% python3 -q
>>> import numpy as np
>>> np.set_printoptions(precision=3, suppress=True, linewidth=160)
>>> rd = lambda a: np.round(a, 3) + 0
>>> J = np.array([[0, -4, 0, -3], [4, 0, 3, 0], [0, -8, 0, -2], [8, 0, 2, 0]])
>>> J
array([[ 0, -4,  0, -3],
       [ 4,  0,  3,  0],
       [ 0, -8,  0, -2],
       [ 8,  0,  2,  0]])
>>> rng = np.random.default_rng(79104)
>>> Y = J + rng.integers(-2, 3, (4, 2)) @ rng.integers(-2, 3, (2, 4))
>>> Y
array([[-2, -5,  2, -2],
       [ 0, -2,  7,  2],
       [ 0, -8,  0, -1],
       [10,  1,  0, -4]])
>>> np.abs(Y - J).sum(axis=1)
array([ 6, 12,  1,  9])
>>> Y - J
array([[-2, -1,  2,  1],
       [-4, -2,  4,  2],
       [ 0,  0,  0,  1],
       [ 2,  1, -2, -4]])
>>> Y = np.linalg.inv(J)
>>> rd(np.linalg.cond(J))
np.float64(5.635)
>>> np.allclose(Y, J.T)
False
>>> rd(np.linalg.det(J) * Y)
array([[   0.,  -32.,    0.,   48.],
       [  32.,    0.,  -48.,    0.],
       [   0.,  128.,    0.,  -64.],
       [-128.,    0.,   64.,    0.]])
>>> feats = np.loadtxt("w.csv", delimiter=",")
>>> feats
array([[0., 1., 0.],
       [0., 0., 1.],
       [1., 0., 0.]])
>>> x = np.array([3, 1, 0])
>>> rd(np.linalg.norm(x)), rd(np.linalg.norm(feats @ x))
(np.float64(3.162), np.float64(3.162))
>>> print(feats.T @ (feats @ x))
[3. 1. 0.]
>>> print(rd(np.sort(np.abs(np.degrees(np.angle(np.linalg.eigvals(feats)))))))
[  0. 120. 120.]
>>> rd(np.abs(np.linalg.eigvals(feats)))
array([1., 1., 1.])
>>> 3 - np.linalg.matrix_rank(feats - np.eye(3), tol=1e-8)
np.int64(1)
>>> rd(np.linalg.matrix_power(feats, 100))
array([[0., 1., 0.],
       [0., 0., 1.],
       [1., 0., 0.]])
>>> rd(np.sort(np.abs(np.linalg.eigvals(feats)))[::-1])
array([1., 1., 1.])
>>> pr = np.eye(3)[0]
>>> for _ in range(7):
...     pr = pr @ feats
...     print(pr.round(3))
... 
[0. 1. 0.]
[0. 0. 1.]
[1. 0. 0.]
[0. 1. 0.]
[0. 0. 1.]
[1. 0. 0.]
[0. 1. 0.]
>>> np.allclose(feats @ feats.T, feats.T @ feats)
True
>>> rd(np.fft.fft(feats[0]))
array([ 1. +0.j   , -0.5-0.866j, -0.5+0.866j])
>>> np.sort(np.abs(np.fft.fft(feats[0]))), rd(np.sort(np.linalg.svd(feats, compute_uv=False)))
(array([1., 1., 1.]), array([1., 1., 1.]))
